% python3 -q
>>> import numpy as np
>>> np.set_printoptions(precision=3, suppress=True, linewidth=140)
>>> rnd = lambda a: np.round(a, 3) + 0
>>> mat = np.load("test0.npy")
>>> mat
array([[-2, -1,  0,  0,  0,  0],
       [ 1,  0,  0,  0,  0,  0],
       [-1,  2,  0,  0,  0,  0],
       [ 0,  0, -2, -1,  0,  0],
       [ 0,  0,  1,  0,  0,  0],
       [ 0,  0, -1,  2,  0,  0],
       [ 0,  0,  0,  0, -2, -1],
       [ 0,  0,  0,  0,  1,  0],
       [ 0,  0,  0,  0, -1,  2]])
>>> x = np.array([7, 6, 7, -2, 5, -8])
>>> print(mat @ (2 * x))
[-40  14  10 -24  14 -22  -4  10 -42]
>>> np.sign((mat @ x).round(6))
array([-1,  1,  1, -1,  1, -1, -1,  1, -1])
>>> mat * x
array([[-14,  -6,   0,   0,   0,   0],
       [  7,   0,   0,   0,   0,   0],
       [ -7,  12,   0,   0,   0,   0],
       [  0,   0, -14,   2,   0,   0],
       [  0,   0,   7,   0,   0,   0],
       [  0,   0,  -7,  -4,   0,   0],
       [  0,   0,   0,   0, -10,   8],
       [  0,   0,   0,   0,   5,   0],
       [  0,   0,   0,   0,  -5, -16]])
>>> (mat @ x).argmax()
np.int64(1)
>>> np.linalg.norm(mat @ x) <= np.linalg.norm(mat, 2) * np.linalg.norm(x) + 1e-9
np.True_
>>> np.einsum("ij,j->i", mat, x)
array([-20,   7,   5, -12,   7, -11,  -2,   5, -21])
>>> mat @ x
array([-20,   7,   5, -12,   7, -11,  -2,   5, -21])
>>> hat = mat @ np.linalg.solve(mat.T @ mat, mat.T)
>>> hat @ mat[:, 1]
array([-1.,  0.,  2.,  0.,  0.,  0.,  0.,  0.,  0.])
>>> rnd(np.linalg.eigvalsh(hat))
array([0., 0., 0., 1., 1., 1., 1., 1., 1.])
>>> np.linalg.matrix_rank(np.eye(9) - hat)
np.int64(3)
>>> rnd(np.diag(hat))
array([0.867, 0.167, 0.967, 0.867, 0.167, 0.967, 0.867, 0.167, 0.967])
>>> rnd(hat)
array([[ 0.867, -0.333, -0.067,  0.   ,  0.   ,  0.   ,  0.   ,  0.   ,  0.   ],
       [-0.333,  0.167, -0.167,  0.   ,  0.   ,  0.   ,  0.   ,  0.   ,  0.   ],
       [-0.067, -0.167,  0.967,  0.   ,  0.   ,  0.   ,  0.   ,  0.   ,  0.   ],
       [ 0.   ,  0.   ,  0.   ,  0.867, -0.333, -0.067,  0.   ,  0.   ,  0.   ],
       [ 0.   ,  0.   ,  0.   , -0.333,  0.167, -0.167,  0.   ,  0.   ,  0.   ],
       [ 0.   ,  0.   ,  0.   , -0.067, -0.167,  0.967,  0.   ,  0.   ,  0.   ],
       [ 0.   ,  0.   ,  0.   ,  0.   ,  0.   ,  0.   ,  0.867, -0.333, -0.067],
       [ 0.   ,  0.   ,  0.   ,  0.   ,  0.   ,  0.   , -0.333,  0.167, -0.167],
       [ 0.   ,  0.   ,  0.   ,  0.   ,  0.   ,  0.   , -0.067, -0.167,  0.967]])
>>> np.allclose(hat @ hat, hat)
True
>>> ev, V = np.linalg.eigh(hat)
>>> x = np.array([-2, -1, 2, 0, 0, 0, -1, 2, 1])
>>> rnd(V * np.abs(ev) @ V.T)
array([[ 0.867, -0.333, -0.067,  0.   ,  0.   ,  0.   ,  0.   ,  0.   ,  0.   ],
       [-0.333,  0.167, -0.167,  0.   ,  0.   ,  0.   ,  0.   ,  0.   ,  0.   ],
       [-0.067, -0.167,  0.967,  0.   ,  0.   ,  0.   ,  0.   ,  0.   ,  0.   ],
       [ 0.   ,  0.   ,  0.   ,  0.867, -0.333, -0.067,  0.   ,  0.   ,  0.   ],
       [ 0.   ,  0.   ,  0.   , -0.333,  0.167, -0.167,  0.   ,  0.   ,  0.   ],
       [ 0.   ,  0.   ,  0.   , -0.067, -0.167,  0.967,  0.   ,  0.   ,  0.   ],
       [ 0.   ,  0.   ,  0.   ,  0.   ,  0.   ,  0.   ,  0.867, -0.333, -0.067],
       [ 0.   ,  0.   ,  0.   ,  0.   ,  0.   ,  0.   , -0.333,  0.167, -0.167],
       [ 0.   ,  0.   ,  0.   ,  0.   ,  0.   ,  0.   , -0.067, -0.167,  0.967]])
>>> rnd(V * np.maximum(ev, 0) @ V.T)
array([[ 0.867, -0.333, -0.067,  0.   ,  0.   ,  0.   ,  0.   ,  0.   ,  0.   ],
       [-0.333,  0.167, -0.167,  0.   ,  0.   ,  0.   ,  0.   ,  0.   ,  0.   ],
       [-0.067, -0.167,  0.967,  0.   ,  0.   ,  0.   ,  0.   ,  0.   ,  0.   ],
       [ 0.   ,  0.   ,  0.   ,  0.867, -0.333, -0.067,  0.   ,  0.   ,  0.   ],
       [ 0.   ,  0.   ,  0.   , -0.333,  0.167, -0.167,  0.   ,  0.   ,  0.   ],
       [ 0.   ,  0.   ,  0.   , -0.067, -0.167,  0.967,  0.   ,  0.   ,  0.   ],
       [ 0.   ,  0.   ,  0.   ,  0.   ,  0.   ,  0.   ,  0.867, -0.333, -0.067],
       [ 0.   ,  0.   ,  0.   ,  0.   ,  0.   ,  0.   , -0.333,  0.167, -0.167],
       [ 0.   ,  0.   ,  0.   ,  0.   ,  0.   ,  0.   , -0.067, -0.167,  0.967]])
>>> K = np.load("mat.npy")
>>> K
array([[  2,   0,  -1,   0],
       [ -3, -43,   0,   0],
       [  3,   1, -42,   0],
       [ -3,   3,   3,  40]])
>>> Uu, sig, Vh = np.linalg.svd(K)
>>> print(np.argmax(sig[:-1] / (sig[1:] + 1e-6)) + 1)
3
>>> M2 = Uu[:, :3] @ np.diag(sig[:3]) @ Vh[:3]
>>> rnd(np.linalg.norm(K - M2) / np.linalg.norm(K))
np.float64(0.026)
>>> x = np.array([-3, 3, -2, 0])
>>> target = K @ x
>>> beta, lr = np.zeros(4), 1 / np.linalg.norm(K, 2) ** 2
>>> for i in range(60):
...     beta -= lr * K.T @ (K @ beta - target)
...     if i % 10 == 0: print(i, round(np.linalg.norm(K @ beta - target), 3))
... 
0 7.055
10 6.235
20 6.117
30 6.0
40 5.886
50 5.774
>>> print(rnd(np.linalg.cond(K)))
22.819
>>> hat = np.triu(np.array([[0, 0, 3, 2], [0, 2, 3, 2], [1, 2, 2, 0], [3, 0, 3, 1]]), 1) + np.eye(4)
>>> M2 = hat @ K @ np.linalg.inv(hat)
>>> print(M2)
[[   5.    9. -163.   52.]
 [   0.  -34.  -18.  148.]
 [   3.    1.  -54.   -8.]
 [  -3.    3.    3.   40.]]
>>> print(np.linalg.matrix_rank(M2))
4
>>> rng = np.random.default_rng(513)
>>> ang = rng.uniform(0, 2 * np.pi, 22)
>>> Q, _ = np.linalg.qr(np.array([[-0.3, 0.2], [0.3, -0.6], [1.3, 0.2]]))
>>> A = 5 * np.c_[np.cos(ang), np.sin(ang)] @ Q.T
>>> rnd(A)
array([[ 1.845, -3.89 , -2.543],
       [ 1.632, -4.633,  0.933],
       [ 0.781, -0.199, -4.935],
       [ 1.769, -3.466, -3.14 ],
       [ 0.68 , -3.203,  3.779],
       [-1.013,  3.812, -3.072],
       [-0.136, -1.438,  4.787],
       [ 1.017, -0.862, -4.819],
       [ 1.883, -4.256, -1.829],
       [ 1.795, -3.598, -2.972],
       [ 1.359, -1.911, -4.416],
       [-0.575, -0.349,  4.955],
       [-0.657,  3.157, -3.821],
       [-1.154,  4.044, -2.705],
       [-1.883,  4.391,  1.475],
       [ 1.027, -3.835,  3.04 ],
       [ 1.187, -4.095,  2.612],
       [-1.688,  3.105,  3.537],
       [ 0.776, -3.386,  3.596],
       [-0.151, -1.404,  4.797],
       [ 1.678, -4.66 ,  0.682],
       [-1.152,  1.261,  4.699]])
>>> def softmax(z):
...     e = np.exp(z - z.max(axis=-1, keepdims=True))
...     return e / e.sum(axis=-1, keepdims=True)
... 
>>> rnd(softmax(A).sum(axis=1))
array([1., 1., 1., 1., 1., 1., 1., 1., 1., 1., 1., 1., 1., 1., 1., 1., 1., 1., 1., 1., 1., 1.])
>>> S = A @ A.T / np.sqrt(3)
>>> rnd(softmax(S)[3] @ A)
array([ 1.761, -3.538, -2.896])
>>> softmax(S).round(6).argmax(axis=1)
array([ 0,  1,  2,  3,  4,  5,  6,  7,  8,  9, 10, 11, 12, 13, 14, 15, 16, 17, 18, 19, 20, 21])
>>> Uu, sig, Vh = np.linalg.svd(A)
>>> rnd(sig)
array([17.122, 16.026,  0.   ])
>>> np.argmax(sig[:-1] / (sig[1:] + 1e-6)) + 1
np.int64(2)
>>> M2 = Uu[:, :2] @ np.diag(sig[:2]) @ Vh[:2]
>>> np.linalg.matrix_rank(A, rtol=0.05)
np.int64(2)
>>> print(rnd(M2))
[[ 1.845 -3.89  -2.543]
 [ 1.632 -4.633  0.933]
 [ 0.781 -0.199 -4.935]
 [ 1.769 -3.466 -3.14 ]
 [ 0.68  -3.203  3.779]
 [-1.013  3.812 -3.072]
 [-0.136 -1.438  4.787]
 [ 1.017 -0.862 -4.819]
 [ 1.883 -4.256 -1.829]
 [ 1.795 -3.598 -2.972]
 [ 1.359 -1.911 -4.416]
 [-0.575 -0.349  4.955]
 [-0.657  3.157 -3.821]
 [-1.154  4.044 -2.705]
 [-1.883  4.391  1.475]
 [ 1.027 -3.835  3.04 ]
 [ 1.187 -4.095  2.612]
 [-1.688  3.105  3.537]
 [ 0.776 -3.386  3.596]
 [-0.151 -1.404  4.797]
 [ 1.678 -4.66   0.682]
 [-1.152  1.261  4.699]]
>>> rnd(np.linalg.norm(A - M2) / np.linalg.norm(A))
np.float64(0.0)
>>> F = np.loadtxt("run16.csv", delimiter=",")
>>> F
array([[-2., -2., -2.],
       [-2., -4., -4.],
       [-2., -4., -6.]])
>>> idx = rng.permutation(3)
>>> idx
array([0, 1, 2])
>>> M2 = F[idx][:, idx]
>>> print(M2)
[[-2. -2. -2.]
 [-2. -4. -4.]
 [-2. -4. -6.]]
>>> np.allclose(M2, F)
True
>>> rnd(np.sort(np.abs(np.linalg.eigvals(M2))))
array([ 0.616,  1.286, 10.098])
>>> F @ F
array([[12., 20., 24.],
       [20., 36., 44.],
       [24., 44., 56.]])
>>> (F + F.T) / 2
array([[-2., -2., -2.],
       [-2., -4., -4.],
       [-2., -4., -6.]])
>>> rnd(np.abs(np.linalg.eigvals(F)).max())
np.float64(10.098)
>>> rnd(np.linalg.matrix_power(F, 4))
array([[1120., 2016., 2512.],
       [2016., 3632., 4528.],
       [2512., 4528., 5648.]])
>>> print((F - F.T) / 2)
[[0. 0. 0.]
 [0. 0. 0.]
 [0. 0. 0.]]
>>> print(np.allclose(F @ F.T, F.T @ F))
True
>>> rnd(np.sort(np.abs(np.linalg.eigvals(F))))
array([ 0.616,  1.286, 10.098])
>>> M = np.load("w.npy")
>>> print(M)
[[ 3.94   1.471 -4.187]
 [ 3.859  1.5   -4.18 ]
 [-1.304 -0.518  1.407]
 [ 1.305  0.521 -1.406]
 [ 1.28   0.504 -1.399]
 [ 0.013 -0.005  0.   ]
 [-1.301 -0.49   1.379]
 [-3.897 -1.473  4.2  ]
 [ 3.884  1.496 -4.181]
 [-0.01   0.031 -0.028]
 [ 2.634  1.024 -2.813]
 [ 2.62   0.993 -2.792]
 [ 2.594  1.014 -2.769]
 [-3.88  -1.489  4.192]
 [-2.62  -0.991  2.764]]
>>> idx = rng.permutation(3)
>>> M2 = M[:, idx] * rng.choice([-1, 1], 3)
>>> M2
array([[ 3.94 ,  4.187, -1.471],
       [ 3.859,  4.18 , -1.5  ],
       [-1.304, -1.407,  0.518],
       [ 1.305,  1.406, -0.521],
       [ 1.28 ,  1.399, -0.504],
       [ 0.013, -0.   ,  0.005],
       [-1.301, -1.379,  0.49 ],
       [-3.897, -4.2  ,  1.473],
       [ 3.884,  4.181, -1.496],
       [-0.01 ,  0.028, -0.031],
       [ 2.634,  2.813, -1.024],
       [ 2.62 ,  2.792, -0.993],
       [ 2.594,  2.769, -1.014],
       [-3.88 , -4.192,  1.489],
       [-2.62 , -2.764,  0.991]])
>>> Uu, _, Vh = np.linalg.svd(M.T @ M2)
>>> rnd(Uu @ Vh)
array([[ 1.,  0.,  0.],
       [ 0.,  0., -1.],
       [ 0., -1.,  0.]])
>>> idx
array([0, 2, 1])
>>> hat = M @ np.linalg.solve(M.T @ M, M.T)
>>> rnd(np.linalg.eigvalsh(hat))
array([0., 0., 0., 0., 0., 0., 0., 0., 0., 0., 0., 0., 1., 1., 1.])
>>> rnd(hat @ M[:, 2])
array([-4.187, -4.18 ,  1.407, -1.406, -1.399,  0.   ,  1.379,  4.2  , -4.181, -0.028, -2.813, -2.792, -2.769,  4.192,  2.764])
>>> r0 = np.array([3, 3, 0])
>>> W0 = np.outer(rng.normal(size=13), r0) + 0.1 * rng.normal(size=(13, 3))
>>> rnd(W0)
array([[ 4.71 ,  4.296,  0.089],
       [ 2.726,  2.773,  0.107],
       [ 2.858,  2.702,  0.059],
       [-3.219, -3.514, -0.019],
       [-0.655, -0.58 , -0.112],
       [-1.387, -1.541,  0.095],
       [-1.06 , -1.271, -0.111],
       [-1.483, -1.498, -0.038],
       [ 0.284,  0.581,  0.158],
       [-2.923, -3.067,  0.083],
       [-4.081, -3.988, -0.001],
       [-2.458, -2.65 ,  0.07 ],
       [-1.797, -1.96 , -0.084]])
>>> idx = W0[:, 1] > np.median(W0[:, 1])
>>> r0 = W0[idx].mean(axis=0) - W0[~idx].mean(axis=0)
>>> ((W0 - W0.mean(axis=0)) @ r0 > 0).astype(int)
array([1, 1, 1, 0, 1, 0, 0, 0, 1, 0, 0, 0, 0])
>>> np.argsort(-np.abs(r0).round(6), kind="stable")
array([1, 0, 2])
>>> Uu, sig, Vh = np.linalg.svd(W0)
>>> rnd(sig)
array([13.303,  0.519,  0.307])
>>> np.argmax(sig[:-1] / (sig[1:] + 1e-6)) + 1
np.int64(1)
>>> M2 = Uu[:, :1] @ np.diag(sig[:1]) @ Vh[:1]
>>> np.linalg.matrix_rank(M2)
np.int64(1)
>>> rnd(np.linalg.norm(W0 - M2) / np.linalg.norm(W0))
np.float64(0.045)
>>> x = np.array([0, 0, -1])
>>> target = W0 @ x
>>> print(rnd(np.linalg.solve(W0.T @ W0, W0.T @ target)))
[ 0.  0. -1.]
>>> rnd(np.linalg.pinv(W0) @ W0)
array([[1., 0., 0.],
       [0., 1., 0.],
       [0., 0., 1.]])
>>> print(rnd(target))
[-0.089 -0.107 -0.059  0.019  0.112 -0.095  0.111  0.038 -0.158 -0.083  0.001 -0.07   0.084]
>>> target = target + 0.05 * rng.normal(size=13)
>>> rnd(target)
array([-0.207, -0.027, -0.119,  0.018,  0.111, -0.052,  0.099,  0.076, -0.219, -0.148,  0.06 , -0.079,  0.187])
>>> beta, *_ = np.linalg.lstsq(W0, target)
>>> [round(float(np.linalg.norm(np.linalg.solve(W0.T @ W0 + lam * np.eye(3), W0.T @ target))), 2) for lam in (0, 1, 10, 100)]
[1.19, 0.11, 0.02, 0.01]
>>> rnd(W0.T @ (target - W0 @ beta))
array([0., 0., 0.])
>>> Q, V = np.linalg.qr(W0[:, :1])[0], np.linalg.qr(W0[:, 1:])[0]
>>> sig = np.linalg.svd(Q.T @ V, compute_uv=False)
>>> rnd(np.linalg.norm(Q @ Q.T - V @ V.T, 2))
np.float64(1.0)
>>> rnd(sig)
array([0.997])
>>> r0 = np.array([1, -1, -2, 0])
>>> J = r0[np.abs(np.subtract.outer(np.arange(4), np.arange(4)))]
>>> J
array([[ 1, -1, -2,  0],
       [-1,  1, -1, -2],
       [-2, -1,  1, -1],
       [ 0, -2, -1,  1]])
>>> hat = np.triu(np.array([[0, -1, -1, 0], [-2, -1, 2, 1], [0, -2, 1, 2], [2, 0, -1, -1]]), 1) + np.eye(4)
>>> M2 = hat @ J @ np.linalg.inv(hat)
>>> rnd(np.poly(M2))
array([ 1., -4., -5., 26., -9.])
>>> M2
array([[  4.,   3.,  -4.,   8.],
       [ -5.,  -8.,  11., -17.],
       [ -2.,  -7.,  11., -14.],
       [  0.,  -2.,   3.,  -3.]])
>>> ang = np.radians(30)
>>> r_ = np.eye(4)
>>> r_[2, 2] = r_[1, 1] = np.cos(ang)
>>> r_[2, 1], r_[1, 2] = -np.sin(ang), np.sin(ang)
>>> print(rnd(r_))
[[ 1.     0.     0.     0.   ]
 [ 0.     0.866  0.5    0.   ]
 [ 0.    -0.5    0.866  0.   ]
 [ 0.     0.     0.     1.   ]]
>>> M2 = J @ r_.T
>>> np.allclose(np.linalg.norm(J, axis=1), np.linalg.norm(M2, axis=1))
True
>>> rnd(np.linalg.svd(J, compute_uv=False)), rnd(np.linalg.svd(M2, compute_uv=False))
(array([3.541, 2.618, 2.541, 0.382]), array([3.541, 2.618, 2.541, 0.382]))
>>> rnd(np.abs(M2 - J).max(axis=0))
array([0.   , 0.866, 1.134, 0.   ])
>>> ev, V = np.linalg.eigh(J)
>>> x = np.array([0, 2, 0, 1])
>>> x @ J @ x
np.int64(-3)
>>> np.abs(J).sum(axis=1).max(), rnd(np.abs(ev).max())
(np.int64(5), np.float64(3.541))
>>> X = -3 * np.eye(2) + np.eye(2, k=1)
>>> print(X)
[[-3.  1.]
 [ 0. -3.]]
>>> # triangular, det is the product of the diagonal
>>> M2 = np.linalg.invert(X)
Traceback (most recent call last):
  File "<python-input-132>", line 1, in <module>
    M2 = np.linalg.invert(X)
         ^^^^^^^^^^^^^^^^
AttributeError: module 'numpy.linalg' has no attribute 'invert'
>>> M2 = np.linalg.inv(X)
>>> rnd(np.linalg.inv(M2))
array([[-3.,  1.],
       [ 0., -3.]])
>>> X @ M2
array([[1., 0.],
       [0., 1.]])
>>> rnd(np.linalg.slogdet(X)[0])
np.float64(1.0)
>>> rnd(np.linalg.cond(X))
np.float64(1.393)
